$ ipython --no-banner

In [1]: import numpy as np

In [2]: import numpy.linalg as la

In [3]: np.set_printoptions(precision=2, suppress=True, linewidth=140)

In [4]: m1 = np.load("arr.npy")

In [5]: m1.round(2) + 0
Out[5]: 
array([[ 0.24, -0.02,  0.02, -0.15, -0.02, -0.15, -0.2 , -0.2 ,  0.02, -0.2 , -0.07,  0.11],
       [-0.02,  0.  ,  0.  ,  0.01,  0.  ,  0.01,  0.02,  0.02,  0.  ,  0.02,  0.01, -0.01],
       [ 0.02,  0.  ,  0.  , -0.01,  0.  , -0.01, -0.02, -0.02,  0.  , -0.02, -0.01,  0.01],
       [-0.15,  0.01, -0.01,  0.1 ,  0.01,  0.1 ,  0.13,  0.13, -0.01,  0.13,  0.04, -0.07],
       [-0.02,  0.  ,  0.  ,  0.01,  0.  ,  0.01,  0.02,  0.02,  0.  ,  0.02,  0.01, -0.01],
       [-0.15,  0.01, -0.01,  0.1 ,  0.01,  0.1 ,  0.13,  0.13, -0.01,  0.13,  0.04, -0.07],
       [-0.2 ,  0.02, -0.02,  0.13,  0.02,  0.13,  0.16,  0.16, -0.02,  0.16,  0.05, -0.09],
       [-0.2 ,  0.02, -0.02,  0.13,  0.02,  0.13,  0.16,  0.16, -0.02,  0.16,  0.05, -0.09],
       [ 0.02,  0.  ,  0.  , -0.01,  0.  , -0.01, -0.02, -0.02,  0.  , -0.02, -0.01,  0.01],
       [-0.2 ,  0.02, -0.02,  0.13,  0.02,  0.13,  0.16,  0.16, -0.02,  0.16,  0.05, -0.09],
       [-0.07,  0.01, -0.01,  0.04,  0.01,  0.04,  0.05,  0.05, -0.01,  0.05,  0.02, -0.03],
       [ 0.11, -0.01,  0.01, -0.07, -0.01, -0.07, -0.09, -0.09,  0.01, -0.09, -0.03,  0.05]])

In [6]: # a projection of rank 1

In [7]: rng = np.random.default_rng(45724)

In [8]: labels = rng.permutation(12)

In [9]: labels
Out[9]: array([ 6,  2, 10,  5,  4,  3,  8,  1,  0, 11,  9,  7])

In [10]: M2 = m1[labels][:, labels]

In [11]: np.allclose(M2, m1)
Out[11]: False

In [12]: np.round(np.sort(np.abs(la.eigvals(M2))), 2) + 0
Out[12]: array([0., 0., 0., 0., 0., 0., 0., 0., 0., 0., 0., 1.])

In [13]: np.round(np.diag(M2), 2) + 0
Out[13]: array([0.16, 0.  , 0.02, 0.1 , 0.  , 0.1 , 0.  , 0.  , 0.24, 0.05, 0.16, 0.16])

In [14]: u = np.array([3, 0, 4, 0])

In [15]: mat = 2 * np.eye(4) + np.outer(u, u)

In [16]: mat
Out[16]: 
array([[11.,  0., 12.,  0.],
       [ 0.,  2.,  0.,  0.],
       [12.,  0., 18.,  0.],
       [ 0.,  0.,  0.,  2.]])

In [17]: # splits into 3 blocks

In [18]: u = np.array([1, 0, -2, 1])

In [19]: M2 = mat + np.outer(u, np.eye(4)[0])

In [20]: M2
Out[20]: 
array([[12.,  0., 12.,  0.],
       [ 0.,  2.,  0.,  0.],
       [10.,  0., 18.,  0.],
       [ 1.,  0.,  0.,  2.]])

In [21]: la.matrix_rank(M2 - mat)
Out[21]: np.int64(1)

In [22]: w, vecs = la.eig(mat)

In [23]: np.round(mat @ vecs[:, 0] - w[0] * vecs[:, 0], 2) + 0
Out[23]: array([0., 0., 0., 0.])

In [24]: np.sort(la.eigvals(mat @ mat))
Out[24]: array([  4.,   4.,   4., 729.])

In [25]: w, vecs = la.eigh(mat)

In [26]: (w > 1e-8).sum(), (w < -1e-8).sum()
Out[26]: (np.int64(4), np.int64(0))

In [27]: la.eigvalsh(mat + 3 * np.eye(4))
Out[27]: array([ 5.,  5.,  5., 30.])

In [28]: la.svd(mat, compute_uv=False)
Out[28]: array([27.,  2.,  2.,  2.])

In [29]: np.unique(w.round(6) + 0, return_counts=True)[1]
Out[29]: array([3, 1])

In [30]: np.abs(vecs[:, -1]).round(6).argmax()
Out[30]: np.int64(2)

In [31]: data = np.load("data.npy")

In [32]: data
Out[32]: 
array([[ 3., -2.,  4.,  5., -5., -3.,  0.],
       [-3., -3., -2.,  4., -1., -1.,  0.],
       [ 5., -3., -1., -2.,  3.,  4.,  0.],
       [-3., -3.,  3.,  4.,  0., -5.,  0.],
       [-2.,  1., -2.,  5.,  0.,  4.,  0.],
       [ 3., -3.,  2.,  4.,  1.,  5.,  0.],
       [ 0.,  0.,  0.,  0.,  0.,  0.,  3.]])

In [33]: # 2 blocks once reordered

In [34]: M2 = data[0, 0] * data[1:] - np.outer(data[1:, 0], data[0])

In [35]: M2
Out[35]: 
array([[  0., -15.,   6.,  27., -18., -12.,   0.],
       [  0.,   1., -23., -31.,  34.,  27.,   0.],
       [  0., -15.,  21.,  27., -15., -24.,   0.],
       [  0.,  -1.,   2.,  25., -10.,   6.,   0.],
       [  0.,  -3.,  -6.,  -3.,  18.,  24.,   0.],
       [  0.,   0.,   0.,   0.,   0.,   0.,   9.]])

In [36]: data[:, 0] / data[0, 0]
Out[36]: array([ 1.  , -1.  ,  1.67, -1.  , -0.67,  1.  ,  0.  ])

In [37]: np.flatnonzero(~M2.round(6).any(axis=1))
Out[37]: array([], dtype=int64)

In [38]: O, _ = la.qr(np.array([[0.5, -0.2, 3.0, 0.9, 0.6],
    ...:     [-0.9, 0.2, 2.1, 0.5, -1.4],
    ...:     [1.6, 0.6, -0.7, -1.8, -1.1],
    ...:     [-0.9, 0.5, 0.6, 1.6, -0.5],
    ...:     [1.3, -1.3, 0.9, 1.1, -0.7]]))

In [39]: A = O[:, :5]

In [40]: A
Out[40]: 
array([[-0.2 , -0.06, -0.82, -0.03, -0.54],
       [ 0.36, -0.01, -0.53,  0.4 ,  0.65],
       [-0.65,  0.69, -0.09, -0.03,  0.31],
       [ 0.36,  0.2 , -0.19, -0.87,  0.18],
       [-0.53, -0.69, -0.07, -0.28,  0.4 ]])

In [41]: O, Rm = la.qr(A)

In [42]: Rm.round(2) + 0
Out[42]: 
array([[1., 0., 0., 0., 0.],
       [0., 1., 0., 0., 0.],
       [0., 0., 1., 0., 0.],
       [0., 0., 0., 1., 0.],
       [0., 0., 0., 0., 1.]])

In [43]: O
Out[43]: 
array([[-0.2 , -0.06, -0.82, -0.03, -0.54],
       [ 0.36, -0.01, -0.53,  0.4 ,  0.65],
       [-0.65,  0.69, -0.09, -0.03,  0.31],
       [ 0.36,  0.2 , -0.19, -0.87,  0.18],
       [-0.53, -0.69, -0.07, -0.28,  0.4 ]])

In [44]: np.round(O.T @ O, 2) + 0
Out[44]: 
array([[1., 0., 0., 0., 0.],
       [0., 1., 0., 0., 0.],
       [0., 0., 1., 0., 0.],
       [0., 0., 0., 1., 0.],
       [0., 0., 0., 0., 1.]])

In [45]: round(np.trace(O @ O.T), 2)
Out[45]: np.float64(5.0)

In [46]: np.allclose(Rm.T @ Rm, A.T @ A)
Out[46]: True

In [47]: np.allclose(O, O.T)
Out[47]: False

In [48]: np.round(np.abs(la.eigvals(O)).max(), 2)
Out[48]: np.float64(1.0)
